In [1]: import numpy as np

In [2]: np.set_printoptions(precision=2, suppress=True, linewidth=140, sign=" ")

In [3]: Z = np.array([[0.4, -0.6, -0.1, 1.5, 1.1, -1.1],
   ...:     [1.2, 0.9, -0.2, -0.9, 0.7, 0.3],
   ...:     [1.8, 0.2, 1.2, 0.5, 0.1, 0.6]])

In [4]: rng = np.random.default_rng(70838)

In [5]: J = np.array([[0, -1, 1],
   ...:     [-1, 0, 2],
   ...:     [1, 2, -2],
   ...:     [2, 2, 2],
   ...:     [0, 1, -1],
   ...:     [-1, 1, 0],
   ...:     [-2, 2, 0],
   ...:     [1, 1, 2],
   ...:     [2, -2, -2],
   ...:     [2, 2, 1],
   ...:     [2, -1, 2],
   ...:     [2, -1, -2],
   ...:     [-1, 1, 0],
   ...:     [-2, -2, 0],
   ...:     [2, 1, -2],
   ...:     [1, -2, -1],
   ...:     [-2, -1, 2],
   ...:     [-2, -1, -1],
   ...:     [2, 1, 1],
   ...:     [0, 2, -1],
   ...:     [2, -2, 0],
   ...:     [0, 2, 1],
   ...:     [2, 1, -2],
   ...:     [-1, 1, -1],
   ...:     [1, 0, 1],
   ...:     [0, 1, 1]]) @ Z + 0.05 * rng.normal(size=(26, 6))

In [6]: J
Out[6]: 
array([[ 0.56, -0.71,  1.42,  1.27, -0.63,  0.26],
       [ 3.26,  1.11,  2.45, -0.49, -0.9 ,  2.27],
       [-0.87,  0.76, -2.84, -1.3 ,  2.21, -1.76],
       [ 6.83,  0.92,  1.81,  2.2 ,  3.79, -0.41],
       [-0.61,  0.7 , -1.46, -1.42,  0.6 , -0.28],
       [ 0.79,  1.51, -0.11, -2.45, -0.33,  1.46],
       [ 1.6 ,  2.86, -0.2 , -4.75, -0.73,  2.76],
       [ 5.3 ,  0.69,  2.09,  1.62,  2.01,  0.4 ],
       [-5.11, -3.38, -2.3 ,  3.81,  0.62, -4.04],
       [ 4.94,  0.8 ,  0.62,  1.63,  3.72, -1.01],
       [ 3.17, -1.65,  2.5 ,  4.94,  1.74, -1.29],
       [-3.87, -2.49, -2.43,  2.87,  1.31, -3.65],
       [ 0.75,  1.53, -0.05, -2.34, -0.38,  1.41],
       [-3.22, -0.6 ,  0.61, -1.21, -3.67,  1.61],
       [-1.61, -0.65, -2.83,  1.09,  2.57, -3.1 ],
       [-3.68, -2.58, -0.87,  2.77, -0.38, -2.33],
       [ 1.64,  0.62,  2.85, -0.99, -2.64,  3.11],
       [-3.8 ,  0.12, -0.82, -2.57, -2.99,  1.16],
       [ 3.83, -0.05,  0.86,  2.66,  3.05, -1.26],
       [ 0.63,  1.6 , -1.61, -2.36,  1.35, -0.01],
       [-1.64, -2.88,  0.23,  4.76,  0.76, -2.83],
       [ 4.22,  1.98,  0.79, -1.31,  1.59,  1.2 ],
       [-1.57, -0.62, -2.75,  1.15,  2.73, -3.11],
       [-0.96,  1.33, -1.32, -2.87, -0.39,  0.8 ],
       [ 2.11, -0.42,  1.08,  1.96,  1.17, -0.47],
       [ 3.03,  1.13,  1.01, -0.41,  0.8 ,  0.9 ]])

In [7]: idx = J[:, 0] > np.median(J[:, 0])

In [8]: r0 = J[idx].mean(axis=0) - J[~idx].mean(axis=0)

In [9]: idx.astype(int)
Out[9]: array([ 0,  1,  0,  1,  0,  1,  1,  1,  0,  1,  1,  0,  1,  0,  0,  0,  1,  0,  1,  0,  0,  1,  0,  0,  1,  1])

In [10]: ((J - J.mean(axis=0)) @ r0 > 0).astype(int)
Out[10]: array([ 1,  1,  0,  1,  0,  1,  1,  1,  0,  1,  1,  0,  1,  0,  0,  0,  1,  0,  1,  1,  0,  1,  0,  0,  1,  1])
